$ python -q
>>> import numpy as np
>>> from numpy import linalg as LA
>>> np.set_printoptions(precision=2, suppress=True, linewidth=100)
>>> arr = np.load("m.npy")
>>> arr
array([[-1,  2, -1, -1, -2, -1,  0],
       [ 0, -1,  0,  1,  1, -3, -3],
       [ 0,  2, -1, -1,  0, -2,  0],
       [ 0,  1,  3,  2,  2,  3,  1],
       [-2,  0,  1,  2, -1, -2,  0],
       [-1,  0, -2, -2,  1, -3,  0],
       [ 0,  1,  1,  2, -1, -1,  0]])
>>> def softmax(z):
...     e = np.exp(z - z.max(axis=-1, keepdims=True))
...     return e / e.sum(axis=-1, keepdims=True)
... 
>>> np.round(softmax(10 * arr[3]), 2) + 0
array([0. , 0. , 0.5, 0. , 0. , 0.5, 0. ])
>>> att = arr @ arr.T / np.sqrt(7)
>>> np.round(softmax(att)[3] @ arr, 2) + 0
array([0., 1., 3., 2., 2., 3., 1.])
>>> gram = arr.T @ arr
>>> LA.matrix_rank(gram)
np.int64(7)
>>> np.round(LA.svd(arr, compute_uv=False) ** 2, 2) + 0
array([54.99, 25.48, 17.81,  7.7 ,  4.72,  1.3 ,  0.  ])
>>> (arr @ arr.T).shape
(7, 7)
>>> mat = np.array([[-1.01, -3.0, -0.97, -0.99],
...     [-0.98, -2.98, -1.01, -1.0],
...     [-0.01, 0.01, 0.02, -0.01],
...     [0.02, 0.01, 0.0, -0.02],
...     [1.01, 2.99, 1.03, 0.99],
...     [-0.02, 0.01, -0.02, 0.01],
...     [0.0, 0.02, -0.01, -0.01]])
>>> mat
array([[-1.01, -3.  , -0.97, -0.99],
       [-0.98, -2.98, -1.01, -1.  ],
       [-0.01,  0.01,  0.02, -0.01],
       [ 0.02,  0.01,  0.  , -0.02],
       [ 1.01,  2.99,  1.03,  0.99],
       [-0.02,  0.01, -0.02,  0.01],
       [ 0.  ,  0.02, -0.01, -0.01]])
>>> T = np.stack([mat, -3 * mat, mat[::-1]])
>>> T.shape
(3, 7, 4)
>>> np.argsort(-LA.norm(mat, axis=0).round(6), kind="stable")[:3]
array([1, 2, 0])
>>> np.abs(LA.svd(mat)[2][-1])
array([0.57, 0.4 , 0.08, 0.71])
>>> round(float(LA.norm(mat, 2) / LA.norm(mat)), 2)
1.0
>>> U, sigma, Vh = LA.svd(mat, full_matrices=False)
>>> np.cumsum(sigma ** 2) / np.sum(sigma ** 2)
array([1., 1., 1., 1.])
>>> round(float(np.sqrt((sigma ** 2).sum())), 2), np.round(LA.norm(mat), 2)
(5.98, np.float64(5.98))
>>> np.allclose(U * sigma @ Vh, mat)
True
>>> np.abs(Vh[0])
array([0.29, 0.87, 0.29, 0.29])
>>> sigma
array([5.98, 0.05, 0.04, 0.03])
>>> np.round(Vh @ Vh.T, 2) + 0
array([[1., 0., 0., 0.],
       [0., 1., 0., 0.],
       [0., 0., 1., 0.],
       [0., 0., 0., 1.]])
>>> U, sigma, Vh = LA.svd(mat)
>>> np.argmax(sigma[:-1] / (sigma[1:] + 1e-6)) + 1
np.int64(1)
>>> B = U[:, :1] @ np.diag(sigma[:1]) @ Vh[:1]
>>> LA.matrix_rank(B)
np.int64(1)
>>> B.round(2) + 0
array([[-1.  , -2.99, -1.  , -0.99],
       [-1.  , -2.98, -1.  , -0.99],
       [ 0.  ,  0.01,  0.  ,  0.  ],
       [ 0.  ,  0.01,  0.  ,  0.  ],
       [ 1.  ,  3.  ,  1.01,  1.  ],
       [ 0.  ,  0.  ,  0.  ,  0.  ],
       [ 0.  ,  0.01,  0.  ,  0.  ]])
>>> round(float(LA.norm(mat - B) / LA.norm(mat)), 2)
0.01
>>> O, _ = LA.qr(np.array([[-0.1, -0.7, -0.4, -0.8, 1.4, -0.5, -1.0],
...     [0.5, 1.1, -1.2, -0.1, 0.8, 0.2, 0.3],
...     [-0.4, 2.1, -1.0, 0.0, 0.8, -0.1, -0.2],
...     [1.0, 0.3, -0.1, 0.5, 0.2, -1.8, 2.2],
...     [-0.7, -1.0, -1.9, -0.7, -2.3, 0.4, -0.4],
...     [-0.6, 0.5, -1.1, 0.6, -1.2, 1.2, -0.3],
...     [-0.4, -1.0, 0.0, 0.2, -1.2, 0.1, 0.5]]))
>>> vecs, _ = LA.qr(np.array([[0.9, -0.6, -0.1, 1.3],
...     [-0.5, 0.8, -0.4, 0.0],
...     [-0.7, -0.3, -0.2, -1.3],
...     [-0.6, -0.1, -0.8, -0.4]]))
>>> sigma = 20 * 0.7 ** np.arange(4)
>>> J = O[:, :4] * sigma @ vecs[:4]
>>> J
array([[ 4.66, -0.11, -2.67, -0.79],
       [-2.78,  8.38, -0.98, -3.46],
       [ 0.03,  6.39,  6.41,  8.24],
       [-7.59,  4.91, -4.52, -9.01],
       [10.95, -0.96,  4.2 , -1.61],
       [ 2.82, -0.32,  9.07,  2.01],
       [ 3.71, -5.29,  2.77, -0.9 ]])
>>> B = np.c_[J[:, :2] @ np.array([[2, 2], [-1, 2]]), np.array([4, 6, 3, 6, -9, 8, -8])]
>>> B
array([[  9.43,   9.1 ,   4.  ],
       [-13.94,  11.19,   6.  ],
       [ -6.32,  12.83,   3.  ],
       [-20.09,  -5.36,   6.  ],
       [ 22.86,  20.  ,  -9.  ],
       [  5.95,   5.  ,   8.  ],
       [ 12.72,  -3.16,  -8.  ]])
>>> np.round(LA.lstsq(J, B[:, 0])[0], 2) + 0
array([ 2., -1.,  0.,  0.])
>>> np.round(LA.norm(B - J @ LA.lstsq(J, B)[0], axis=0), 2) + 0
array([ 0.  ,  0.  , 11.75])
>>> m1 = np.array([[0, 0, 1], [0, 1, 0], [1, 0, 0]])
>>> # columns are unit length and at right angles
>>> vals, vecs = LA.eig(m1)
>>> np.sort(LA.eigvals(m1.T))
array([-1.,  1.,  1.])
>>> np.prod(vals)
np.float64(-1.0)
>>> vals
array([ 1., -1.,  1.])
